% python3 -q
>>> import numpy as np
>>> import numpy.linalg as la
>>> np.set_printoptions(precision=1, suppress=True, linewidth=120, floatmode="fixed")
>>> def rnd(a):
...     return np.round(a, 1) + 0
... 
>>> A = np.array([[-0.5, 0.3, -0.2, -1.8, 1.3],
...     [-0.5, -0.6, 0.1, -0.9, 0.1],
...     [-0.4, -0.5, 0.2, -1.1, 0.0]])
>>> blk = np.stack([A, 5 * A, A[::-1]])
>>> print(blk.shape)
(3, 3, 5)
>>> print(rnd(np.einsum("bij,cij->bc", blk, blk)))
[[  8.4  42.0   5.4]
 [ 42.0 210.2  27.1]
 [  5.4  27.1   8.4]]
>>> np.zeros(3, 5)
Traceback (most recent call last):
  File "<python-input-8>", line 1, in <module>
    np.zeros(3, 5)
    ~~~~~~~~^^^^^^
TypeError: Cannot interpret '5' as a data type
>>> print(rnd(la.svd(A, compute_uv=False)))
[2.7 1.1 0.2]
>>> print(rnd(A.sum(axis=1)))
[-0.9 -1.8 -1.8]
>>> A[:, 5]
Traceback (most recent call last):
  File "<python-input-11>", line 1, in <module>
    A[:, 5]
    ~^^^^^^
IndexError: index 5 is out of bounds for axis 1 with size 5
>>> print(rnd(la.norm(A)))
2.9
>>> print(rnd(A - A[0]))
[[ 0.0  0.0  0.0  0.0  0.0]
 [ 0.0 -0.9  0.3  0.9 -1.2]
 [ 0.1 -0.8  0.4  0.7 -1.3]]
>>> M2 = A / np.sqrt((A ** 2).mean(axis=1, keepdims=True))
>>> print(rnd(A - A.mean(axis=1, keepdims=True)))
[[-0.3  0.5  0.0 -1.6  1.5]
 [-0.1 -0.2  0.5 -0.5  0.5]
 [ 0.0 -0.1  0.6 -0.7  0.4]]
>>> print(la.matrix_rank(A - A.mean(axis=1, keepdims=True)))
3
>>> print(la.matrix_rank(M2) == la.matrix_rank(A))
True
>>> x0 = np.array([0, 3, 3, 3, 0])
>>> print(A @ np.eye(5)[3])
[-1.8 -0.9 -1.1]
>>> x0 @ A
Traceback (most recent call last):
  File "<python-input-20>", line 1, in <module>
    x0 @ A
    ~~~^~~
ValueError: matmul: Input operand 1 has a mismatch in its core dimension 0, with gufunc signature (n?,k),(k,m?)->(n?,m?) (size 3 is different from 5)
>>> feats = np.load("a.npy")
>>> print(feats)
[[-1.0  1.0  0.0]
 [ 0.0 -1.0  1.0]
 [ 0.0  0.0 -1.0]]
>>> blk = np.stack([feats, -3 * feats, feats[::-1]])
>>> print(la.matrix_rank(blk.reshape(3, -1)))
2
>>> print(blk.sum(axis=0))
[[ 2.0 -2.0 -1.0]
 [ 0.0  1.0 -1.0]
 [-1.0  1.0  2.0]]
>>> print(blk.shape)
(3, 3, 3)
>>> M2 = np.array([[5, 0, 5], [3, 5, 4]])
>>> Z = np.kron(M2, A)
>>> print(la.matrix_rank(Z))
6
>>> print(Z.shape)
(6, 15)
>>> print(rnd(np.sort(la.eigvals(feats))))
[-1.0 -1.0 -1.0]
>>> print(rnd(la.matrix_power(feats - np.diag(np.diag(feats)), 3)))
[[0.0 0.0 0.0]
 [0.0 0.0 0.0]
 [0.0 0.0 0.0]]
>>> print(np.prod(np.diag(feats)), rnd(la.det(feats)))
-1.0 -1.0
>>> print(rnd(np.abs(la.eigvals(feats)).max()))
1.0
>>> feats.inv()
Traceback (most recent call last):
  File "<python-input-35>", line 1, in <module>
    feats.inv()
    ^^^^^^^^^
AttributeError: 'numpy.ndarray' object has no attribute 'inv'
>>> print(np.allclose(feats @ feats.T, feats.T @ feats))
False
>>> print(rnd(la.matrix_power(feats, 3)))
[[-1.0  3.0 -3.0]
 [ 0.0 -1.0  3.0]
 [ 0.0  0.0 -1.0]]
>>> print((feats + feats.T) / 2)
[[-1.0  0.5  0.0]
 [ 0.5 -1.0  0.5]
 [ 0.0  0.5 -1.0]]
>>> E = np.loadtxt("test17.csv", delimiter=",")
>>> print(rnd(E))
[[0.3 0.0 0.0 0.3 0.3 0.0]
 [0.0 0.5 0.5 0.0 0.0 0.0]
 [0.0 0.0 0.5 0.0 0.0 0.5]
 [0.2 0.0 0.0 0.2 0.2 0.2]
 [0.0 0.0 0.0 0.5 0.5 0.0]
 [0.0 0.0 0.0 0.0 0.0 1.0]]
>>> u, r1 = E[0], E[4]
>>> print(rnd(u @ u))
0.3
>>> print(rnd(u @ r1))
0.3
>>> p = (u @ r1) / (u @ u) * u
>>> print(rnd(p))
[0.3 0.0 0.0 0.3 0.3 0.0]
>>> print(rnd(np.outer(u, r1)))
[[0.0 0.0 0.0 0.2 0.2 0.0]
 [0.0 0.0 0.0 0.0 0.0 0.0]
 [0.0 0.0 0.0 0.0 0.0 0.0]
 [0.0 0.0 0.0 0.2 0.2 0.0]
 [0.0 0.0 0.0 0.2 0.2 0.0]
 [0.0 0.0 0.0 0.0 0.0 0.0]]
>>> print(rnd(la.matrix_power(E, 100)))
[[0.0 0.0 0.0 0.0 0.0 1.0]
 [0.0 0.0 0.0 0.0 0.0 1.0]
 [0.0 0.0 0.0 0.0 0.0 1.0]
 [0.0 0.0 0.0 0.0 0.0 1.0]
 [0.0 0.0 0.0 0.0 0.0 1.0]
 [0.0 0.0 0.0 0.0 0.0 1.0]]
>>> print(rnd(la.matrix_power(E, 2)))
[[0.2 0.0 0.0 0.4 0.4 0.1]
 [0.0 0.2 0.5 0.0 0.0 0.2]
 [0.0 0.0 0.2 0.0 0.0 0.8]
 [0.1 0.0 0.0 0.3 0.3 0.3]
 [0.1 0.0 0.0 0.4 0.4 0.1]
 [0.0 0.0 0.0 0.0 0.0 1.0]]
>>> print(E @ np.ones(6))
[1.0 1.0 1.0 1.0 1.0 1.0]
>>> print(E.sum(axis=1))
[1.0 1.0 1.0 1.0 1.0 1.0]
>>> p = np.eye(6)[2]
>>> for _ in range(3):
...     p = p @ E
...     print(p.round(1))
... 
[0.0 0.0 0.5 0.0 0.0 0.5]
[0.0 0.0 0.2 0.0 0.0 0.8]
[0.0 0.0 0.1 0.0 0.0 0.9]
>>> print(np.abs(np.diag(la.qr(E)[1])) > 1e-9)
[ True  True  True  True False  True]
>>> print(la.lstsq(E[:-1].T, E[-1])[2])
5
>>> print(rnd(np.trace(la.pinv(E) @ E)))
5.0
>>> print(np.allclose(E[:-1].T @ la.lstsq(E[:-1].T, E[-1])[0], E[-1]))
True
>>> print(rnd(E @ la.pinv(E) @ E))
[[0.3 0.0 0.0 0.3 0.3 0.0]
 [0.0 0.5 0.5 0.0 0.0 0.0]
 [0.0 0.0 0.5 0.0 0.0 0.5]
 [0.3 0.0 0.0 0.3 0.3 0.3]
 [0.0 0.0 0.0 0.5 0.5 0.0]
 [0.0 0.0 0.0 0.0 0.0 1.0]]
>>> left, sigma, Vh = la.svd(E)
>>> vecs = Vh[:(sigma > 1e-8).sum()]
>>> rng = np.random.default_rng(13451)
>>> x0 = E[2] + -2 * E[5] + rng.integers(2) * np.eye(6)[2]
>>> print(x0)
[ 0.0  0.0  1.5  0.0  0.0 -1.5]
>>> print(rnd(vecs.T @ vecs))
[[1.0 0.0 0.0 0.0 0.0 0.0]
 [0.0 1.0 0.0 0.0 0.0 0.0]
 [0.0 0.0 1.0 0.0 0.0 0.0]
 [0.0 0.0 0.0 0.5 0.5 0.0]
 [0.0 0.0 0.0 0.5 0.5 0.0]
 [0.0 0.0 0.0 0.0 0.0 1.0]]
>>> print(la.matrix_rank(np.vstack([E, x0])))
5
>>> print(rnd(np.diag(vecs.T @ vecs)))
[1.0 1.0 1.0 0.5 0.5 1.0]
>>> x0 = np.array([2, 2, 3, 0, 3, 2])
>>> h1 = np.maximum(E @ x0, 0)
>>> print(rnd(E.T @ h1))
[1.0 1.2 2.5 1.7 1.7 3.7]
>>> print(rnd(E * (h1 > 1e-9)[:, None]))
[[0.3 0.0 0.0 0.3 0.3 0.0]
 [0.0 0.5 0.5 0.0 0.0 0.0]
 [0.0 0.0 0.5 0.0 0.0 0.5]
 [0.2 0.0 0.0 0.2 0.2 0.2]
 [0.0 0.0 0.0 0.5 0.5 0.0]
 [0.0 0.0 0.0 0.0 0.0 1.0]]
>>> print(np.flatnonzero(h1 > 1e-9))
[0 1 2 3 4 5]
>>> print(rnd(np.tanh(E @ x0)))
[0.9 1.0 1.0 0.9 0.9 1.0]
>>> J = np.triu(rng.random((6, 6)) < 0.4, 1).astype(int)
>>> J = J + J.T
>>> print(J)
[[0 1 0 0 0 1]
 [1 0 1 1 1 0]
 [0 1 0 1 0 0]
 [0 1 1 0 0 0]
 [0 1 0 0 0 1]
 [1 0 0 0 1 0]]
>>> left, sigma, Vh = la.svd(J, full_matrices=False)
>>> print(np.abs(left[:, 0]).round(6).argmax())
1
>>> print(np.allclose(left * sigma @ Vh, J))
True
>>> print(rnd(np.abs(Vh[0])))
[0.4 0.6 0.4 0.4 0.4 0.3]
>>> print(rnd(sigma))
[2.5 2.2 1.3 1.0 0.6 0.0]
>>> print(rnd(left.T @ left))
[[1.0 0.0 0.0 0.0 0.0 0.0]
 [0.0 1.0 0.0 0.0 0.0 0.0]
 [0.0 0.0 1.0 0.0 0.0 0.0]
 [0.0 0.0 0.0 1.0 0.0 0.0]
 [0.0 0.0 0.0 0.0 1.0 0.0]
 [0.0 0.0 0.0 0.0 0.0 1.0]]
>>> print((sigma > 1e-8).sum())
5
>>> print(rnd(np.sqrt((sigma ** 2).sum())), rnd(la.norm(J)))
3.7 3.7
